$ python3 -q
>>> import numpy as np
>>> np.set_printoptions(suppress=True, linewidth=100)
>>> mat = np.load("block7.npy")
>>> print(mat.round(3))
[[-0.105  0.     0.     0.    -0.995]
 [ 0.     1.     0.     0.     0.   ]
 [ 0.     0.     1.     0.     0.   ]
 [ 0.     0.     0.     1.     0.   ]
 [ 0.995  0.     0.     0.    -0.105]]
>>> rng = np.random.default_rng(648)
>>> lab = rng.permutation(5)
>>> Y = mat[:, lab] * rng.choice([-1, 1], 5)
>>> print(Y.round(3))
[[ 0.    -0.    -0.    -0.995  0.105]
 [ 1.    -0.    -0.     0.    -0.   ]
 [ 0.    -0.    -1.     0.    -0.   ]
 [ 0.    -1.    -0.     0.    -0.   ]
 [ 0.    -0.    -0.    -0.105 -0.995]]
>>> U, _, Vt = np.linalg.svd(mat.T @ Y)
>>> print(U @ Vt)
[[ 0.  0.  0.  0. -1.]
 [ 1.  0.  0.  0.  0.]
 [ 0.  0. -1.  0.  0.]
 [ 0. -1.  0.  0.  0.]
 [ 0.  0.  0.  1.  0.]]
>>> print(np.round(np.linalg.norm(mat, axis=0), 3))
[1. 1. 1. 1. 1.]
>>> print(np.round(np.linalg.svd(mat, compute_uv=False), 3))
[1. 1. 1. 1. 1.]
>>> print(round(float(np.linalg.eigvals(mat).sum().real), 3))
2.791
>>> print(round(float(np.linalg.det(mat[::-1])), 3))
1.0
>>> print(np.round(np.linalg.eigvals(mat), 3))
[-0.105+0.995j -0.105-0.995j  1.   +0.j     1.   +0.j     1.   +0.j   ]
>>> print(round(float(np.linalg.det(2 * mat)), 3), round(np.linalg.det(mat), 3))
32.0 1.0
>>> print(round(float(np.linalg.det(mat.T)), 3))
1.0
>>> t = np.deg2rad(30)
>>> X = np.eye(6)
>>> X[np.ix_([1, 2], [1, 2])] = [[np.cos(t), -np.sin(t)], [np.sin(t), np.cos(t)]]
>>> print(X.round(3))
[[ 1.     0.     0.     0.     0.     0.   ]
 [ 0.     0.866 -0.5    0.     0.     0.   ]
 [ 0.     0.5    0.866  0.     0.     0.   ]
 [ 0.     0.     0.     1.     0.     0.   ]
 [ 0.     0.     0.     0.     1.     0.   ]
 [ 0.     0.     0.     0.     0.     1.   ]]
>>> Y = mat + rng.integers(-2, 3, (5, 1)) @ rng.integers(-2, 3, (1, 5))
>>> print(Y.round(3))
[[-1.105 -2.    -2.     0.    -2.995]
 [ 0.     1.     0.     0.     0.   ]
 [-1.    -2.    -1.     0.    -2.   ]
 [-2.    -4.    -4.     1.    -4.   ]
 [ 0.995  0.     0.     0.    -0.105]]
>>> print(Y - mat)
[[-1. -2. -2.  0. -2.]
 [ 0.  0.  0.  0.  0.]
 [-1. -2. -2.  0. -2.]
 [-2. -4. -4.  0. -4.]
 [ 0.  0.  0.  0.  0.]]
>>> print(np.round(np.linalg.svd(Y - mat, compute_uv=False), 3) + 0)
[8.832 0.    0.    0.    0.   ]
>>> q, Rm = np.linalg.qr(Y)
>>> print(np.round(q @ Rm, 3) + 0)
[[-1.105 -2.    -2.     0.    -2.995]
 [ 0.     1.     0.     0.     0.   ]
 [-1.    -2.    -1.     0.    -2.   ]
 [-2.    -4.    -4.     1.    -4.   ]
 [ 0.995  0.     0.     0.    -0.105]]
>>> print(np.trace(q @ q.T))
5.0
>>> print(np.allclose(Rm.T @ Rm, Y.T @ Y))
True
>>> print(q.shape, Rm.shape)
(5, 5) (5, 5)
>>> print(np.round(np.abs(np.diag(Rm)), 3))
[2.685 2.079 1.211 0.461 0.351]
>>> print(np.round(abs(Rm[0, 0]), 3), np.round(np.linalg.norm(Y[:, 0]), 3))
2.685 2.685
>>> Y = X / np.linalg.norm(X, axis=1, keepdims=True)
>>> cov = Y @ Y.T
>>> print(np.round(np.linalg.norm(Y, axis=1), 3))
[1. 1. 1. 1. 1. 1.]
>>> print(np.degrees(np.arccos(np.clip(cov[5, 3], -1, 1))))
90.0
>>> print((cov - 2 * np.eye(6)).round(6).argmax(axis=1))
[1 0 0 0 0 0]
>>> def softmax(z):
...     e = np.exp(z - z.max(axis=-1, keepdims=True))
...     return e / e.sum(axis=-1, keepdims=True)
... 
>>> print(np.round(softmax(X).sum(axis=1), 3))
[1. 1. 1. 1. 1. 1.]
>>> S = X @ X.T / np.sqrt(6)
>>> print(np.round(softmax(S + np.triu(np.full(S.shape, -np.inf), 1)), 3))
[[1.    0.    0.    0.    0.    0.   ]
 [0.399 0.601 0.    0.    0.    0.   ]
 [0.285 0.285 0.429 0.    0.    0.   ]
 [0.222 0.222 0.222 0.334 0.    0.   ]
 [0.182 0.182 0.182 0.182 0.273 0.   ]
 [0.154 0.154 0.154 0.154 0.154 0.231]]
>>> arr = np.load("layer19.npy")
>>> print(arr)
[[ 9 10 14 14 13  9 10]
 [ 6  7 11 11 10  6  7]
 [ 0  1  5  5  4  0  1]
 [-6 -5 -1 -1 -2 -6 -5]
 [ 3  4  8  8  7  3  4]]
>>> # column 3 repeats column 2
>>> Y = arr[0, 0] * arr[1:] - np.outer(arr[1:, 0], arr[0])
>>> print(Y)
[[ 0  3 15 15 12  0  3]
 [ 0  9 45 45 36  0  9]
 [ 0 15 75 75 60  0 15]
 [ 0  6 30 30 24  0  6]]
>>> print(np.flatnonzero(~Y.round(6).any(axis=1)))
[]
>>> print(np.linalg.matrix_rank(Y), np.linalg.matrix_rank(arr))
1 2
>>> print(np.round(arr[:, 0] / arr[0, 0], 3))
[ 1.     0.667  0.    -0.667  0.333]
>>> K = np.load("w.npy")
>>> print(K)
[[0 1 1]
 [1 0 1]
 [1 1 0]]
>>> print(np.kron(np.eye(2, dtype=int), K))
[[0 1 1 0 0 0]
 [1 0 1 0 0 0]
 [1 1 0 0 0 0]
 [0 0 0 0 1 1]
 [0 0 0 1 0 1]
 [0 0 0 1 1 0]]
>>> vals, V = np.linalg.eigh(K)
>>> vec = np.array([0, 2, 1])
>>> print((np.sign(V[:, -1].round(6)) == np.sign(V[0, -1].round(6))).astype(int))
[1 1 1]
>>> print(np.round(np.linalg.eigvalsh(K[1:, 1:]), 3))
[-1.  1.]
>>> E = np.load("m.npy")
>>> print(E)
[[-1.6  1.1 -0.3  0. ]
 [ 1.2 -1.5  0.3  1.2]
 [ 3.3 -0.3 -3.9  1.5]
 [-0.7  0.  -0.7  0.7]
 [-0.2  0.9  0.6  0.9]
 [-0.5 -0.5 -0.8  0.9]
 [-0.3  0.7 -0.9  0.2]
 [-0.9  1.4  0.9 -3.4]
 [ 0.3 -2.  -0.7 -2.7]
 [ 0.5 -0.5 -1.  -0.6]
 [-0.9 -1.8 -0.8  1.6]
 [-0.2  1.2  0.5  1. ]
 [-1.  -0.4 -2.   0.9]
 [ 1.  -0.2 -0.9  0.3]
 [ 2.  -1.2 -2.  -0.6]
 [-0.9  0.8  1.6  0.7]
 [ 1.4  0.  -0.1  0.2]
 [-1.2  0.2  0.5 -1.8]
 [ 0.2  1.   0.8 -1.3]
 [ 1.5 -1.2  0.   0.7]
 [ 0.7 -0.2  1.6  0.1]
 [-1.8  0.1 -0.9  0.3]
 [-0.3  1.   0.   0.6]
 [-0.2  1.5 -0.5  1.1]
 [ 2.   1.5 -1.3  1. ]
 [ 1.2  0.4 -0.3  0. ]
 [ 1.1  0.4  0.4 -0.3]
 [-0.7  1.1 -1.3  1.2]
 [ 1.3  0.9 -1.9 -1.1]
 [ 0.3 -0.1 -1.2  1.1]]
>>> cen = E - E.mean(axis=0)
>>> V = np.linalg.svd(cen)[2][:1]
>>> Y = cen - cen @ V.T @ V
>>> print(np.round(np.cov(cen @ V.T, rowvar=False), 3))
2.194
>>> print(np.round(Y.std(axis=0), 3))
[0.78  0.882 0.686 1.012]
>>> print(np.round((cen @ V.T).std(axis=0), 3))
[1.456]
>>> rk = np.linalg.matrix_rank(arr)
>>> print(rk)
2
>>> null = np.linalg.svd(arr)[2][rk:].T
>>> print(np.linalg.matrix_rank(arr.T @ arr), np.linalg.matrix_rank(arr @ arr.T))
2 2
>>> print([int(np.linalg.matrix_rank(arr[:i])) for i in range(1, len(arr) + 1)])
[1, 2, 2, 2, 2]
>>> cen = (E - E.mean(axis=0)) / E.std(axis=0)
>>> print(np.argwhere(np.abs(cen) > 2))
[[ 2  0]
 [ 2  2]
 [ 7  3]
 [ 8  1]
 [ 8  3]
 [10  1]]
>>> b = np.linalg.lstsq(np.delete(cen, 0, axis=1), cen[:, 0])[0]
>>> print(round(1 - np.var(cen[:, 0] - np.delete(cen, 0, axis=1) @ b), 3))
0.166
>>> print(np.abs(b).argmax())
1
>>> cen = E - E.mean(axis=0)
>>> U, sigma, Vt = np.linalg.svd(cen, full_matrices=False)
>>> print(np.searchsorted(np.cumsum(sigma ** 2) / (sigma ** 2).sum(), 0.9) + 1)
4
>>> print(np.round(sigma ** 2 / (sigma ** 2).sum(), 3))
[0.424 0.26  0.165 0.152]
>>> print(np.round(np.abs(Vt[-1]), 3))
[0.317 0.517 0.737 0.299]
>>> print(round((sigma ** 2).sum() ** 2 / (sigma ** 4).sum(), 3))
3.363
>>> print(np.abs(U[:, 0]).argmax())
2
>>> print((np.sign(U[:, 0]) == np.sign(U[0, 0])).astype(int))
[1 0 0 1 1 0 1 1 1 0 0 1 0 0 0 1 0 1 1 0 1 1 1 1 0 0 1 0 0 0]
>>> print(sigma.round(3))
[7.976 6.245 4.969 4.768]
>>> print(np.abs(Vt[0]).argmax())
2
>>> m1 = np.load("out11.npy")
>>> print(m1)
[[2 0 0 0]
 [1 1 0 0]
 [0 0 2 0]
 [0 0 1 1]]
>>> print(np.linalg.matrix_rank(m1 - m1[0, 0] * np.eye(4)))
2
>>> print(np.linalg.matrix_power(m1 - np.diag(np.diag(m1)), 4))
[[0 0 0 0]
 [0 0 0 0]
 [0 0 0 0]
 [0 0 0 0]]
>>> print(np.poly(m1))
[  1.  -6.  13. -12.   4.]
>>> print(np.round(np.linalg.eigvals(m1).sum().real, 3))
6.0
>>> print(np.round(np.linalg.eigvals(m1), 3))
[1. 1. 2. 2.]
>>> print(round(float(np.linalg.det(m1[::-1])), 3))
4.0
>>> vec = np.array([1, 0, -3, 5])
>>> h1 = np.maximum(m1 @ vec, 0)
>>> print(np.round(np.tanh(m1 @ vec), 3))
[ 0.964  0.762 -1.     0.964]
>>> print(np.maximum(m1 @ (3 * vec), 0))
[6 3 0 6]
>>> t3 = np.stack([m1, 2 * m1, m1[::-1]])
>>> print(np.linalg.matrix_rank(t3.reshape(3, -1)))
2
>>> print(np.round(np.linalg.det(t3), 3))
[ 4. 64.  4.]
>>> print(np.linalg.matrix_rank(t3))
[4 4 4]
>>> print(np.einsum("bij,cij->bc", t3, t3))
[[12 24  0]
 [24 48  0]
 [ 0  0 12]]
>>> data = np.load("dump.npy")
>>> print(data)
[[ 1  0 -1]
 [ 0  8  0]
 [-1  0  2]]
>>> q, Rm = np.linalg.qr(data)
>>> print(np.round(np.trace(q @ q.T), 3))
3.0
>>> print(np.round(np.abs(np.diag(Rm)), 3))
[1.414 8.    0.707]
>>> print(np.round(q.T @ q, 3) + 0)
[[1. 0. 0.]
 [0. 1. 0.]
 [0. 0. 1.]]
>>> print(np.round(abs(Rm[0, 0]), 3), round(np.linalg.norm(data[:, 0]), 3))
1.414 1.414
>>> print(q.round(3))
[[-0.707  0.     0.707]
 [-0.     1.     0.   ]
 [ 0.707 -0.     0.707]]
>>> print(np.round(q @ Rm, 3))
[[ 1.  0. -1.]
 [ 0.  8.  0.]
 [-1.  0.  2.]]
>>> Y = np.array([[2, 2], [3, 3]])
>>> cent = np.kron(Y, m1)
>>> print(cent.shape)
(8, 8)
>>> print(cent)
[[4 0 0 0 4 0 0 0]
 [2 2 0 0 2 2 0 0]
 [0 0 4 0 0 0 4 0]
 [0 0 2 2 0 0 2 2]
 [6 0 0 0 6 0 0 0]
 [3 3 0 0 3 3 0 0]
 [0 0 6 0 0 0 6 0]
 [0 0 3 3 0 0 3 3]]
>>> vec = np.array([2, 2, 1])
>>> print((data @ vec).argmax())
1
>>> print((data * vec).sum(axis=1))
[ 1 16  0]
>>> print(data @ vec)
[ 1 16  0]
>>> print(data @ np.eye(3)[2])
[-1.  0.  2.]
>>> q, _ = np.linalg.qr(np.array([[0.2, -2.0, -0.3],
...     [-1.3, 1.1, -0.1],
...     [0.3, 1.4, 0.2],
...     [0.8, 0.4, 1.1]]))
>>> A = q @ q.T
>>> print(A.round(3))
[[ 0.562 -0.206 -0.448 -0.057]
 [-0.206  0.903 -0.21  -0.027]
 [-0.448 -0.21   0.542 -0.058]
 [-0.057 -0.027 -0.058  0.993]]
>>> # rank 3
>>> print(np.linalg.matrix_rank(A, rtol=0.1))
3
>>> print(np.round(np.linalg.svd(A, compute_uv=False), 3) + 0)
[1. 1. 1. 0.]
>>> print(round(np.linalg.norm(A), 3))
1.732
>>> print(round(np.abs(A).max(), 3))
0.993
>>> rk = np.linalg.matrix_rank(A)
>>> print(rk)
3
>>> null = np.linalg.svd(A)[2][rk:].T
>>> print([int(np.linalg.matrix_rank(A[:, :j + 1])) for j in range(4)])
[1, 2, 3, 3]
>>> print(np.round(null @ null.T, 3))
[[0.438 0.206 0.448 0.057]
 [0.206 0.097 0.21  0.027]
 [0.448 0.21  0.458 0.058]
 [0.057 0.027 0.058 0.007]]
>>> print(np.round(null[:, 0] / null[np.abs(null[:, 0]).round(6).argmax(), 0], 3))
[0.978 0.459 1.    0.127]
>>> print(np.linalg.matrix_rank(A.T @ A), np.linalg.matrix_rank(A @ A.T))
3 3
>>> U, sigma, Vt = np.linalg.svd(A)
>>> V = Vt[:(sigma > 1e-8).sum()]
>>> vec = A[2] + 2 * A[3] + rng.integers(2) * np.eye(4)[2]
>>> print(vec.round(3))
[-0.561 -0.264  0.426  1.927]
>>> print(np.round(V.T @ V, 3))
[[ 0.562 -0.206 -0.448 -0.057]
 [-0.206  0.903 -0.21  -0.027]
 [-0.448 -0.21   0.542 -0.058]
 [-0.057 -0.027 -0.058  0.993]]
>>> print(np.round(np.linalg.norm(vec - V.T @ V @ vec), 3))
0.0
